$ python -q
>>> import numpy as np
>>> np.set_printoptions(precision=2, suppress=True, linewidth=160)
>>> mat = np.array([[10, 14, -16], [20, 28, -32], [10, 14, -16]])
>>> r = np.linalg.matrix_rank(mat)
>>> print(r)
1
>>> null = np.linalg.svd(mat)[2][r:].T
>>> np.round(mat @ null, 2) + 0
array([[0., 0.],
       [0., 0.],
       [0., 0.]])
>>> print([int(np.linalg.matrix_rank(np.delete(mat, i, axis=0))) for i in range(3)])
[1, 1, 1]
>>> null @ null.T
array([[ 0.82, -0.25,  0.29],
       [-0.25,  0.64,  0.41],
       [ 0.29,  0.41,  0.54]])
>>> np.linalg.matrix_rank(mat.T @ mat), np.linalg.matrix_rank(mat @ mat.T)
(np.int64(1), np.int64(1))
>>> print([int(np.linalg.matrix_rank(mat[:i])) for i in range(1, len(mat) + 1)])
[1, 1, 1]
>>> np.allclose(mat @ null, 0)
True
>>> print(np.round(np.linalg.det(mat.T), 2))
0.0
>>> np.einsum("ii->", mat)
np.int64(22)
>>> round(np.linalg.det(2 * mat), 2), np.round(np.linalg.det(mat), 2)
(np.float64(0.0), np.float64(0.0))
>>> round(float(np.linalg.eigvals(mat).sum().real), 2)
22.0
>>> np.einsum("ij,ji->", mat, mat)
np.int64(484)
>>> X = np.array([[-1, 0, 1, 2], [0, -2, 2, -2], [-2, 1, -2, 0], [2, 1, 1, 0]])
>>> proj = np.triu(np.array([[1, 0, 1, 1], [-1, -1, 1, -1], [-1, 2, -1, -1], [1, 1, -1, 1]]), 1) + np.eye(4)
>>> A2 = proj @ X @ np.linalg.inv(proj)
>>> proj @ X - X @ proj
array([[ 0.,  2.,  0.,  2.],
       [-4.,  0., -1.,  0.],
       [-2., -1.,  0.,  1.],
       [ 0.,  0., -3.,  0.]])
>>> np.poly(A2)
array([ 1.,  5.,  6.,  2., 22.])
>>> np.round(np.linalg.det(A2), 2)
np.float64(22.0)
>>> A2
array([[-1.,  2., -1.,  4.],
       [-4., -2.,  5.,  5.],
       [-4.,  0.,  1.,  5.],
       [ 2.,  1., -2., -3.]])
